% python3 -q
>>> import numpy as np
>>> import numpy.linalg as la
>>> np.set_printoptions(precision=2, suppress=True, linewidth=200)
>>> J = np.array([[-2, 0, 2], [-2, -1, -1], [1, 1, 0]])
>>> J
array([[-2,  0,  2],
       [-2, -1, -1],
       [ 1,  1,  0]])
>>> J.sum(axis=0)
array([-3,  0,  1])
>>> J.mean(axis=0)
array([-1.  ,  0.  ,  0.33])
>>> print(J.sum(axis=1))
[ 0 -4  2]
>>> print(np.count_nonzero(J))
7
>>> np.abs(J).max()
np.int64(2)
>>> la.matrix_rank(J)
np.int64(3)
>>> J.shape
(3, 3)
>>> np.unravel_index(np.abs(J).argmax(), J.shape)
(np.int64(0), np.int64(0))
>>> X = np.load("dump.npy")
>>> print(X)
[[-2.14 -9.7  -1.18]
 [ 2.69  8.31  4.88]
 [-3.44 -7.16 -6.08]
 [ 5.97 -4.6  -6.58]
 [ 3.79  9.09  1.75]
 [-7.83 -5.6   2.72]
 [ 5.29 -8.39 -1.27]
 [-5.38  8.39 -0.79]
 [-9.35  2.61  2.39]
 [ 9.5   0.41  3.1 ]
 [-2.07  8.55  4.76]
 [-1.56  2.75 -9.49]
 [-7.53  5.66 -3.36]
 [ 3.77 -9.25 -0.58]
 [ 4.1   2.14  8.87]
 [-1.41  5.52 -8.22]
 [-0.43  9.13  4.05]
 [ 1.46  9.44  2.97]
 [ 0.34 -4.78  8.78]
 [-5.14 -8.57 -0.36]
 [-8.08 -2.66  5.27]
 [-0.9   8.43 -5.31]
 [-2.51  3.15 -9.15]
 [-5.36  8.35 -1.26]
 [-0.83 -9.93 -0.8 ]]
>>> lab = X[:, 2] > np.median(X[:, 2])
>>> u = X[lab].mean(axis=0) - X[~lab].mean(axis=0)
>>> (((X - X.mean(axis=0)) @ u > 0) == lab).mean()
np.float64(0.88)
>>> ((X - X.mean(axis=0)) @ u > 0).astype(int)
array([0, 1, 0, 0, 1, 1, 0, 1, 1, 1, 1, 0, 0, 0, 1, 0, 1, 1, 1, 0, 1, 0, 0, 1, 0])
>>> W = np.array([[1, 1, 0], [0, 2, 1], [1, 0, 1]])
>>> b = np.array([0, 3, 5])
>>> hid = np.maximum(X @ W + b, 0)
>>> (hid > 0).astype(int)
array([[0, 0, 0],
       [1, 1, 1],
       [0, 0, 0],
       [0, 0, 0],
       [1, 1, 1],
       [0, 0, 1],
       [1, 0, 0],
       [0, 1, 1],
       [0, 0, 1],
       [1, 1, 1],
       [1, 1, 1],
       [0, 1, 0],
       [0, 1, 1],
       [1, 0, 0],
       [1, 1, 1],
       [0, 1, 1],
       [1, 1, 1],
       [1, 1, 1],
       [1, 0, 1],
       [0, 0, 0],
       [0, 0, 1],
       [0, 1, 1],
       [0, 1, 0],
       [0, 1, 1],
       [0, 0, 0]])
>>> C = np.array([[-1, -2, -2], [1, 2, 0], [3, 0, 1]])
>>> (hid @ C).round(6).argmax(axis=1)
array([0, 0, 0, 0, 0, 0, 0, 0, 0, 0, 0, 1, 0, 0, 0, 1, 0, 0, 0, 0, 0, 0, 1, 0, 0])
>>> rng = np.random.default_rng(585)
>>> lab = rng.permutation(3)
>>> lab
array([2, 1, 0])
>>> other = J[lab][:, lab]
>>> round(la.det(other), 2), round(la.det(J[lab]), 2)
(np.float64(-4.0), np.float64(4.0))
>>> other
array([[ 0,  1,  1],
       [-1, -1, -2],
       [ 2,  0, -2]])
>>> np.sort(np.abs(la.eigvals(other)))
array([1.14, 1.14, 3.09])
>>> Ac = X - X.mean(axis=0)
>>> left, sigma, Vt = la.svd(Ac, full_matrices=False)
>>> la.matrix_rank(Ac)
np.int64(3)
>>> round(float((sigma ** 2).sum() ** 2 / (sigma ** 4).sum()), 2)
2.63
>>> np.abs(left[:, 0]).argmax()
np.int64(24)
>>> np.searchsorted(np.cumsum(sigma ** 2) / (sigma ** 2).sum(), 0.9) + 1
np.int64(3)
>>> np.abs(Vt[0]).argmax()
np.int64(1)
>>> other = np.array([[0, 3], [3, 2]])
>>> mat = np.triu(other, 1)
>>> mat
array([[0, 3],
       [0, 0]])
>>> # triangular
>>> la.matrix_rank(mat, rtol=0.1)
np.int64(1)
>>> print(np.sort(la.eigvals(mat)))
[0. 0.]
>>> la.matrix_power(mat - np.diag(np.diag(mat)), 2)
array([[0, 0],
       [0, 0]])
>>> lab = rng.permutation(2)
>>> lab
array([1, 0])
>>> other = mat[lab][:, lab]
>>> print(np.sort(np.abs(la.eigvals(other))))
[0. 0.]
>>> np.diag(other)
array([0, 0])
>>> np.trace(other)
np.int64(0)
>>> other = np.array([[4, 0, 2], [7, 0, 6], [6, 0, 0]])
>>> m1 = other - other.T
>>> print(m1)
[[ 0 -7 -4]
 [ 7  0  6]
 [ 4 -6  0]]
>>> # antisymmetric, zero diagonal
>>> la.cond(m1) > 100
np.True_
>>> print(la.matrix_rank(m1, rtol=0.1))
2
>>> other = np.array([[9, 9], [-6, -6], [-1, -2]])
>>> la.matrix_rank(m1 @ other)
np.int64(2)
>>> print(np.einsum("ik,kj->ij", m1, other))
[[46 50]
 [57 51]
 [72 72]]
>>> np.einsum("ij,ij->i", m1, m1)
array([65, 85, 52])
>>> np.allclose(m1 @ m1.T, m1.T @ m1)
True
>>> (m1 - m1.T) / 2
array([[ 0., -7., -4.],
       [ 7.,  0.,  6.],
       [ 4., -6.,  0.]])
>>> m1 @ m1
array([[-65,  24, -42],
       [ 24, -85, -28],
       [-42, -28, -52]])
>>> np.round(np.sort(np.abs(la.eigvals(m1))), 2) + 0
array([ 0.  , 10.05, 10.05])
>>> np.allclose(m1, m1.T)
False
>>> np.trace(m1)
np.int64(0)
>>> dist = la.norm(X[:, None] - X[None], axis=-1)
>>> (dist + 1e9 * np.eye(25)).round(6).argmin(axis=1)
array([24, 17,  0,  6, 17, 20, 13, 23, 20, 14, 16, 22, 23,  6,  1, 22, 10, 16, 14,  0,  5, 15, 11,  7,  0])
>>> print(la.norm(X, axis=1))
[10.   10.01 10.   10.   10.   10.   10.   10.   10.   10.   10.   10.   10.   10.01 10.   10.   10.   10.   10.   10.   10.01 10.   10.   10.   10.  ]
>>> np.flatnonzero(dist[1] < dist.mean() / 2)
array([ 1,  4, 10, 16, 17])
>>> dist[1].round(6).argsort(kind="stable")[:4]
array([ 1, 17, 16,  4])
>>> dist.shape
(25, 25)
>>> la.matrix_rank(dist ** 2)
np.int64(5)
>>> dist[:5, :5]
array([[ 0.  , 19.61,  5.67, 11.  , 19.92],
       [19.61,  0.  , 19.93, 17.57,  3.41],
       [ 5.67, 19.93,  0.  ,  9.76, 19.43],
       [11.  , 17.57,  9.76,  0.  , 16.17],
       [19.92,  3.41, 19.43, 16.17,  0.  ]])
>>> x = np.array([1, 0, 1])
>>> h1 = np.maximum(m1 @ x, 0)
>>> print(h1)
[ 0 13  4]
>>> np.tanh(m1 @ x)
array([-1.,  1.,  1.])
>>> m1 * (h1 > 1e-9)[:, None]
array([[ 0,  0,  0],
       [ 7,  0,  6],
       [ 4, -6,  0]])
>>> data = np.load("m.npy")
>>> data
array([[2., 1., 0., 0.],
       [0., 2., 1., 0.],
       [0., 0., 2., 1.],
       [0., 0., 0., 2.]])
>>> x = np.array([-1, 5, 0, -1])
>>> y = data @ x
>>> y
array([ 3., 10., -1., -2.])
>>> la.solve(data, 4 * y)
array([-4., 20.,  0., -4.])
>>> print(la.solve(data, y))
[-1.  5.  0. -1.]
>>> la.solve(data, data[:, 3])
array([0., 0., 0., 1.])
>>> G = data.T @ data
>>> la.svd(data, compute_uv=False) ** 2
array([8.13, 5.92, 3.38, 1.58])
>>> la.matrix_rank(G)
np.int64(4)
>>> G
array([[4., 2., 0., 0.],
       [2., 5., 2., 0.],
       [0., 2., 5., 2.],
       [0., 0., 2., 5.]])
>>> L = la.cholesky(G)
>>> print(np.prod(np.diag(L)) ** 2, round(la.det(G), 2))
256.0 256.0
>>> L @ L.T
array([[4., 2., 0., 0.],
       [2., 5., 2., 0.],
       [0., 2., 5., 2.],
       [0., 0., 2., 5.]])
>>> la.eigvalsh(G).min() > 0
np.True_
>>> L
array([[2., 0., 0., 0.],
       [1., 2., 0., 0.],
       [0., 1., 2., 0.],
       [0., 0., 1., 2.]])
>>> arr = np.load("w.npy")
>>> arr
array([[-14.86, -10.59,  -1.62],
       [ -3.69, -41.52,  -3.67],
       [ -9.44, -14.03,   6.01],
       [  6.59,   8.95,   1.74],
       [-16.57,  -8.48,  -0.68],
       [ -1.93,  10.04,  -0.64],
       [-17.73, -26.77,  -2.8 ],
       [-21.71, -25.45,   4.43],
       [ -0.38, -11.69,  -7.49],
       [ -7.85, -20.47,   0.98],
       [ -6.68,  -8.36,  -3.29],
       [  5.15,   1.22,  -0.44],
       [ -8.36,  23.08,   4.03],
       [-20.38, -26.88,  10.54],
       [ 10.04,   7.09,   0.58],
       [  6.62,  37.43,  -1.46],
       [ -8.35,  36.01,  -2.55],
       [ -0.97,  -4.63,  -8.45],
       [ -7.07,   6.01,  -2.35]])
>>> la.eigvals(J)
array([-3.09+0.j  ,  0.05+1.14j,  0.05-1.14j])
>>> np.einsum("ij,ji->", J, J)
np.int64(7)
>>> x = np.array([3, 3, 2])
>>> h1 = np.maximum(arr @ x, 0)
>>> np.tanh(arr @ x)
array([-1., -1., -1.,  1., -1.,  1., -1., -1., -1., -1., -1.,  1.,  1., -1.,  1.,  1.,  1., -1., -1.])
>>> arr * (h1 > 1e-9)[:, None]
array([[-0.  , -0.  , -0.  ],
       [-0.  , -0.  , -0.  ],
       [-0.  , -0.  ,  0.  ],
       [ 6.59,  8.95,  1.74],
       [-0.  , -0.  , -0.  ],
       [-1.93, 10.04, -0.64],
       [-0.  , -0.  , -0.  ],
       [-0.  , -0.  ,  0.  ],
       [-0.  , -0.  , -0.  ],
       [-0.  , -0.  ,  0.  ],
       [-0.  , -0.  , -0.  ],
       [ 5.15,  1.22, -0.44],
       [-8.36, 23.08,  4.03],
       [-0.  , -0.  ,  0.  ],
       [10.04,  7.09,  0.58],
       [ 6.62, 37.43, -1.46],
       [-8.35, 36.01, -2.55],
       [-0.  , -0.  , -0.  ],
       [-0.  ,  0.  , -0.  ]])
>>> np.maximum(arr @ (3 * x), 0)
array([  0.  ,   0.  ,   0.  , 150.3 ,   0.  ,  69.15,   0.  ,   0.  ,   0.  ,   0.  ,   0.  ,  54.69, 156.66,   0.  , 157.65, 387.69, 233.64,   0.  ,   0.  ])
>>> Ac = (arr - arr.mean(axis=0)) / arr.std(axis=0)
>>> Ac.std(axis=0)
array([1., 1., 1.])
>>> b = la.lstsq(np.delete(Ac, 0, axis=1), Ac[:, 0])[0]
>>> np.abs(b).argmax()
np.int64(0)
>>> b
array([ 0.47, -0.32])
